$ python3 -q
>>> import numpy as np
>>> import numpy.linalg as la
>>> np.set_printoptions(precision=2, suppress=True, linewidth=120, legacy="1.25")
>>> M = np.loadtxt("test2.csv", delimiter=",")
>>> print(M)
[[  0.3  -1.5   0.3  -0.3  -0.2  -0.1]
 [  0.4  -0.5   0.1   1.1   0.7   0.6]
 [  1.2   0.4   0.1  -0.1   0.1  -0.1]
 [  0.1  -1.2   0.8   0.4   0.4  -0.7]
 [  1.4   1.1  -0.8   1.7   0.    1.9]
 [ -1.1   1.7  -0.4   0.    0.8   1.1]
 [ -0.2  -0.2   1.   -1.1   0.2  -0.9]
 [  0.1  -0.5   0.2   0.2   0.1   0.7]
 [  0.4   1.9  -1.2   0.5  -0.9   1.2]
 [ -2.   -0.6   0.9   0.7  -0.8   1.3]
 [  0.   -0.7   0.2   2.1   1.    0.1]
 [ -0.2   0.8  -0.2   0.2   2.3  -0.1]
 [ -1.1  -2.1   0.3   0.3   0.5   0.5]
 [ -1.5  -1.3   0.4   1.5  -1.3  -0.7]
 [  0.1   0.9  -1.3  -0.6  -1.5   0.4]
 [ -3.   -0.4  -0.3   1.8  -0.3   0.7]
 [  0.9  -0.3  -0.2   1.6   0.8  -0.8]
 [ -1.2   0.1  -1.5   1.2   1.4  -0.8]
 [  6.  -11.   15.    5.  -11.    2. ]
 [  0.7   0.   -0.7   2.2  -1.2  -1.1]
 [  0.    0.1  -0.4   1.9   1.1   0.6]
 [ -1.9  -0.7   0.   -0.3  -0.3   0.4]]
>>> f = np.array([-1, -1, 3])
>>> print(np.correlate(M[10], M[8], "full"))
[ 0.   -0.84  0.87  1.99  0.25 -1.3  -2.01  2.92  2.62  0.59  0.04]
>>> P = M @ la.solve(M.T @ M, M.T)
>>> print(np.round(np.trace(P), 2))
6.0
>>> print(la.matrix_rank(np.eye(22) - P))
16
>>> print(np.round(la.eigvalsh(P), 2) + 0)
[0. 0. 0. 0. 0. 0. 0. 0. 0. 0. 0. 0. 0. 0. 0. 0. 1. 1. 1. 1. 1. 1.]
>>> F = np.loadtxt("w.csv", delimiter=",")
>>> print(F)
[[3. 8. 4. 9. 3. 8. 6. 6. 7. 9.]
 [9. 3. 8. 4. 9. 3. 8. 6. 6. 7.]
 [7. 9. 3. 8. 4. 9. 3. 8. 6. 6.]
 [6. 7. 9. 3. 8. 4. 9. 3. 8. 6.]
 [6. 6. 7. 9. 3. 8. 4. 9. 3. 8.]
 [8. 6. 6. 7. 9. 3. 8. 4. 9. 3.]
 [3. 8. 6. 6. 7. 9. 3. 8. 4. 9.]
 [9. 3. 8. 6. 6. 7. 9. 3. 8. 4.]
 [4. 9. 3. 8. 6. 6. 7. 9. 3. 8.]
 [8. 4. 9. 3. 8. 6. 6. 7. 9. 3.]]
>>> x = np.array([0, 2, 0, 0, 2, 2, 0, 0, 1, 3])
>>> y = F @ x
>>> c, lr = np.zeros(10), 1 / la.norm(F, 2) ** 2
>>> for i in range(150):
...     c -= lr * F.T @ (F @ c - y)
...     if i % 50 == 0: print(i, round(la.norm(F @ c - y), 2))
... 
0 25.54
50 10.25
100 7.17
>>> print(round(float(la.cond(F)), 2))
26.66
>>> data = np.loadtxt("sample11.csv", delimiter=",")
>>> print(data)
[[  0.1   -0.8    0.46   0.1    1.    -0.2   -2.2   -1.3 ]
 [ -1.     2.6   -4.98  -1.    -1.6    0.4    1.5    1.8 ]
 [ -0.4    2.4   -1.95   0.3    0.6    0.7    0.3   -0.6 ]
 [ -0.4   -1.1   -1.8   -1.4   -0.3   -0.7   -0.5   -0.1 ]
 [  0.6   -1.7    2.81   0.    -0.5    0.2   -0.1   -0.1 ]
 [ -1.6   -0.6   -8.17  -0.1    1.5   -1.     0.9   -0.9 ]
 [ -0.9   -0.6   -4.48   1.    -0.3   -2.1   -1.9    0.9 ]
 [ -0.7    1.5   -3.45  -1.3    0.2   -0.1    1.8    0.4 ]
 [  0.8    1.1    3.98  -1.1    0.6   -0.1   -0.5   -1.4 ]
 [  0.6   -1.5    2.97   0.1   -0.1    1.1   -2.2    1.1 ]
 [ -0.5   -0.4   -2.34   1.3    1.1    0.9   -1.     1.2 ]
 [  0.1   -1.1    0.47   0.1    0.9   -1.1   -2.3   -0.6 ]
 [ -2.1   -0.6  -10.36   0.3    0.7    0.3    0.     0.2 ]
 [  0.8    1.4    4.16   1.3   -0.6    1.6    1.5   -0.7 ]
 [ -0.1    1.4   -0.34   0.3    0.2    1.    -0.4    0.1 ]
 [ -0.4   -1.1   -2.02  -2.     1.3    2.2   -1.2    0.5 ]
 [  0.     0.4    0.17   0.4   -1.9    1.5   -0.1    1.  ]
 [  0.     1.9   -0.08  -1.6    1.     0.8   -0.2   -0.1 ]
 [  0.9    0.     4.36   1.3    1.    -0.8    0.5   -2.  ]]
>>> d = la.norm(data[:, None] - data[None], axis=-1)
>>> print(la.matrix_rank(d ** 2))
10
>>> print(np.unravel_index(d.round(6).argmax(), d.shape))
(12, 18)
>>> print(d[13].round(6).argsort(kind="stable")[:4])
[13 18  8  4]
>>> Ac = data - data.mean(axis=0)
>>> Uu, sv, vt = la.svd(Ac, full_matrices=False)
>>> print(vt[0] * np.sign(vt[0, np.abs(vt[0]).argmax()]))
[ 0.2  -0.01  0.97  0.04 -0.03  0.06 -0.06 -0.09]
>>> print(np.searchsorted(np.cumsum(sv ** 2) / (sv ** 2).sum(), 0.9) + 1)
4
>>> print(np.abs(Uu[:, 0]).argmax())
12
>>> Q, _ = la.qr(np.array([[0.6, 1.6], [0.5, 1.4], [-1.6, 0.0], [-0.3, -1.7], [-1.5, -0.2]]))
>>> X = Q @ Q.T
>>> print(X)
[[ 0.34  0.3  -0.02 -0.36 -0.06]
 [ 0.3   0.26 -0.01 -0.32 -0.05]
 [-0.02 -0.01  0.55 -0.09  0.49]
 [-0.36 -0.32 -0.09  0.4  -0.03]
 [-0.06 -0.05  0.49 -0.03  0.44]]
>>> # equal to its transpose
>>> f = np.array([1, 1])
>>> print(np.polyval(f, X[3]))
[0.64 0.68 0.91 1.4  0.97]
>>> print(np.array([np.convolve(row, f, "same") for row in X]))
[[ 0.34  0.65  0.28 -0.38 -0.43]
 [ 0.3   0.56  0.25 -0.33 -0.37]
 [-0.02 -0.04  0.53  0.46  0.4 ]
 [-0.36 -0.68 -0.41  0.31  0.37]
 [-0.06 -0.11  0.44  0.45  0.41]]
>>> W0 = np.array([[2, 2, 0, 0], [-1, -2, 0, 0], [0, 0, 2, 2], [0, 0, -1, -2]])
>>> # splits into 2 blocks
>>> print(np.einsum("ij,ji->", W0, W0))
8
>>> Y = np.array([[-2, -2, -1, -2, 2, 0],
...     [0, -2, 2, 0, -2, 1],
...     [-2, -1, 1, 2, 1, 1],
...     [-1, -1, -1, 2, 2, 2],
...     [-2, 2, 1, 0, -2, 2],
...     [0, -2, 2, 1, 2, 1]])
>>> Y[-1] = Y[0]
>>> K = Y + 0.1 * np.eye(6)
>>> print(K)
[[-1.9 -2.  -1.  -2.   2.   0. ]
 [ 0.  -1.9  2.   0.  -2.   1. ]
 [-2.  -1.   1.1  2.   1.   1. ]
 [-1.  -1.  -1.   2.1  2.   2. ]
 [-2.   2.   1.   0.  -1.9  2. ]
 [-2.  -2.  -1.  -2.   2.   0.1]]
>>> print(np.round(np.trace(K), 2))
-2.4
>>> print(round(la.det(K), 2))
-0.08
>>> print(np.sort(np.abs(la.eigvals(K))))
[0.02 0.1  1.95 1.95 3.74 3.74]
>>> print((K + K.T) / 2)
[[-1.9 -1.  -1.5 -1.5  0.  -1. ]
 [-1.  -1.9  0.5 -0.5  0.  -0.5]
 [-1.5  0.5  1.1  0.5  1.   0. ]
 [-1.5 -0.5  0.5  2.1  1.   0. ]
 [ 0.   0.   1.   1.  -1.9  2. ]
 [-1.  -0.5  0.   0.   2.   0.1]]
>>> print(np.allclose(K @ K.T, K.T @ K))
False
>>> print(np.allclose(K, K.T))
False
>>> print(round(np.abs(la.eigvals(K)).max(), 2))
3.74
